In [1]: import numpy as np

In [2]: import numpy.linalg as la

In [3]: np.set_printoptions(precision=3, suppress=True, linewidth=140)

In [4]: mat = np.load("block13.npy")

In [5]: mat
Out[5]: 
array([[-1.043,  0.768,  1.235, -0.893],
       [-0.149, -1.426,  1.232,  0.652],
       [-0.447, -1.173, -0.666, -1.408],
       [-1.64 , -0.039, -0.716,  0.893]])

In [6]: rng = np.random.default_rng(117)

In [7]: idx = rng.permutation(4)

In [8]: Y = mat[:, idx] * rng.choice([-1, 1], 4)

In [9]: Y
Out[9]: 
array([[-1.235,  1.043, -0.893,  0.768],
       [-1.232,  0.149,  0.652, -1.426],
       [ 0.666,  0.447, -1.408, -1.173],
       [ 0.716,  1.64 ,  0.893, -0.039]])

In [10]: Uu, _, VT = la.svd(mat.T @ Y)

In [11]: idx
Out[11]: array([2, 0, 3, 1])

In [12]: x0 = np.array([2, -1, 1, 1])

In [13]: target = mat @ x0

In [14]: target
Out[14]: array([-2.513,  3.013, -1.796, -3.064])

In [15]: la.solve(mat, 4 * target)
Out[15]: array([ 8., -4.,  4.,  4.])

In [16]: la.solve(mat, target + mat[:, 0])
Out[16]: array([ 3., -1.,  1.,  1.])

In [17]: m1 = np.load("case17.npy")

In [18]: m1
Out[18]: 
array([[-0.389, -0.219, -0.014, -0.043, -0.303, -0.319,  0.301,  0.411, -0.588],
       [ 0.156, -0.257,  0.12 , -0.284, -0.613, -0.174, -0.619, -0.157, -0.005],
       [ 0.428, -0.128, -0.011,  0.01 ,  0.13 , -0.316,  0.28 , -0.642, -0.439],
       [-0.35 , -0.321,  0.244, -0.411,  0.383,  0.478, -0.18 , -0.201, -0.313],
       [-0.311,  0.465, -0.528,  0.047,  0.175, -0.19 , -0.472, -0.162, -0.3  ],
       [-0.117, -0.435,  0.194,  0.296,  0.481, -0.547, -0.301,  0.117,  0.189],
       [ 0.078, -0.597, -0.71 ,  0.214, -0.057,  0.287,  0.007,  0.001,  0.052],
       [-0.467, -0.017,  0.243,  0.623, -0.315,  0.158,  0.034, -0.455,  0.039],
       [-0.428, -0.069, -0.216, -0.473, -0.056, -0.313,  0.318, -0.325,  0.483]])

In [19]: x0 = np.array([2, 0, 2, -1, 3, -3, 3, -2, 1])

In [20]: la.inv(m1)
Out[20]: 
array([[-0.389,  0.156,  0.428, -0.35 , -0.311, -0.117,  0.078, -0.467, -0.428],
       [-0.219, -0.257, -0.128, -0.321,  0.465, -0.435, -0.597, -0.017, -0.069],
       [-0.014,  0.12 , -0.011,  0.244, -0.528,  0.194, -0.71 ,  0.243, -0.216],
       [-0.043, -0.284,  0.01 , -0.411,  0.047,  0.296,  0.214,  0.623, -0.473],
       [-0.303, -0.613,  0.13 ,  0.383,  0.175,  0.481, -0.057, -0.315, -0.056],
       [-0.319, -0.174, -0.316,  0.478, -0.19 , -0.547,  0.287,  0.158, -0.313],
       [ 0.301, -0.619,  0.28 , -0.18 , -0.472, -0.301,  0.007,  0.034,  0.318],
       [ 0.411, -0.157, -0.642, -0.201, -0.162,  0.117,  0.001, -0.455, -0.325],
       [-0.588, -0.005, -0.439, -0.313, -0.3  ,  0.189,  0.052,  0.039,  0.483]])

In [21]: round(la.norm(x0), 3), np.round(la.norm(m1 @ x0), 3)
Out[21]: (np.float64(6.403), np.float64(6.403))

In [22]: np.abs(la.eigvals(m1))
Out[22]: array([1., 1., 1., 1., 1., 1., 1., 1., 1.])

In [23]: np.round(m1 @ m1.T, 3) + 0
Out[23]: 
array([[1., 0., 0., 0., 0., 0., 0., 0., 0.],
       [0., 1., 0., 0., 0., 0., 0., 0., 0.],
       [0., 0., 1., 0., 0., 0., 0., 0., 0.],
       [0., 0., 0., 1., 0., 0., 0., 0., 0.],
       [0., 0., 0., 0., 1., 0., 0., 0., 0.],
       [0., 0., 0., 0., 0., 1., 0., 0., 0.],
       [0., 0., 0., 0., 0., 0., 1., 0., 0.],
       [0., 0., 0., 0., 0., 0., 0., 1., 0.],
       [0., 0., 0., 0., 0., 0., 0., 0., 1.]])

In [24]: np.round(m1.T @ m1, 3) + 0
Out[24]: 
array([[1., 0., 0., 0., 0., 0., 0., 0., 0.],
       [0., 1., 0., 0., 0., 0., 0., 0., 0.],
       [0., 0., 1., 0., 0., 0., 0., 0., 0.],
       [0., 0., 0., 1., 0., 0., 0., 0., 0.],
       [0., 0., 0., 0., 1., 0., 0., 0., 0.],
       [0., 0., 0., 0., 0., 1., 0., 0., 0.],
       [0., 0., 0., 0., 0., 0., 1., 0., 0.],
       [0., 0., 0., 0., 0., 0., 0., 1., 0.],
       [0., 0., 0., 0., 0., 0., 0., 0., 1.]])

In [25]: Y = m1 / la.norm(m1, axis=1, keepdims=True)

In [26]: G = Y @ Y.T

In [27]: G[8].round(3) + 0
Out[27]: array([0., 0., 0., 0., 0., 0., 0., 0., 1.])

In [28]: np.degrees(np.arccos(np.clip(G[8, 5], -1, 1)))
Out[28]: np.float64(90.0)

In [29]: x0 = np.array([-1, 1, 2, -2, -1, -2, 2, 2, -2])

In [30]: target = m1 @ x0

In [31]: target
Out[31]: array([ 3.767, -0.187,  0.056, -0.135, -0.837, -0.658, -3.125, -1.234,  0.575])

In [32]: la.solve(m1, -2 * target)
Out[32]: array([ 2., -2., -4.,  4.,  2.,  4., -4., -4.,  4.])

In [33]: la.solve(m1, target)
Out[33]: array([-1.,  1.,  2., -2., -1., -2.,  2.,  2., -2.])

In [34]: np.round(la.solve(m1, m1[:, 0]), 3) + 0
Out[34]: array([1., 0., 0., 0., 0., 0., 0., 0., 0.])

In [35]: np.round(la.norm(m1[3] - m1[0]), 3)
Out[35]: np.float64(1.414)

In [36]: round(m1[3] @ m1[0], 3)
Out[36]: np.float64(-0.0)

In [37]: np.round(la.norm(m1) ** 2 / la.norm(m1, 2) ** 2, 3)
Out[37]: np.float64(9.0)

In [38]: np.round(la.norm(m1, 2), 3)
Out[38]: np.float64(1.0)

In [39]: la.norm(m1, axis=1)
Out[39]: array([1., 1., 1., 1., 1., 1., 1., 1., 1.])

In [40]: np.round(la.norm(m1, 1), 3), np.round(la.norm(m1, np.inf), 3)
Out[40]: (np.float64(2.78), np.float64(2.881))

In [41]: X = np.load("mat.npy")

In [42]: X
Out[42]: 
array([[ 1.38, -1.94, -1.68,  0.74,  3.02, -0.95],
       [ 0.27, -0.74, -0.76, -0.02,  0.45, -0.5 ],
       [ 0.28, -2.26, -2.56,  0.74, -0.92, -1.91],
       [-1.12,  2.02,  1.92,  1.98, -3.6 ,  1.01],
       [-0.91,  1.02,  0.76, -4.42,  0.03,  0.64],
       [-0.35,  0.02, -0.12,  1.5 , -2.01, -0.29],
       [-0.15,  0.56,  0.6 ,  0.04, -0.17,  0.41],
       [-0.58,  1.9 ,  2.  , -0.22, -0.62,  1.37],
       [-0.23,  1.28,  1.4 , -2.2 ,  1.27,  1.15],
       [ 0.63,  0.48,  0.84, -1.8 ,  3.45,  0.93]])

In [43]: Uu, sigma, VT = la.svd(X)

In [44]: np.argmax(sigma[:-1] / (sigma[1:] + 1e-6)) + 1
Out[44]: np.int64(3)

In [45]: sigma.round(3) + 0
Out[45]: array([7.896, 7.553, 3.72 , 0.   , 0.   , 0.   ])

In [46]: Y = Uu[:, :3] @ np.diag(sigma[:3]) @ VT[:3]

In [47]: round(la.norm(X - Y) / la.norm(X), 3)
Out[47]: np.float64(0.0)

In [48]: la.matrix_rank(X, rtol=0.05)
Out[48]: np.int64(3)

In [49]: Y
Out[49]: 
array([[ 1.38, -1.94, -1.68,  0.74,  3.02, -0.95],
       [ 0.27, -0.74, -0.76, -0.02,  0.45, -0.5 ],
       [ 0.28, -2.26, -2.56,  0.74, -0.92, -1.91],
       [-1.12,  2.02,  1.92,  1.98, -3.6 ,  1.01],
       [-0.91,  1.02,  0.76, -4.42,  0.03,  0.64],
       [-0.35,  0.02, -0.12,  1.5 , -2.01, -0.29],
       [-0.15,  0.56,  0.6 ,  0.04, -0.17,  0.41],
       [-0.58,  1.9 ,  2.  , -0.22, -0.62,  1.37],
       [-0.23,  1.28,  1.4 , -2.2 ,  1.27,  1.15],
       [ 0.63,  0.48,  0.84, -1.8 ,  3.45,  0.93]])

In [50]: round(float(la.norm(X - Y, 2)), 3), round(sigma[3], 3)
Out[50]: (0.0, np.float64(0.0))
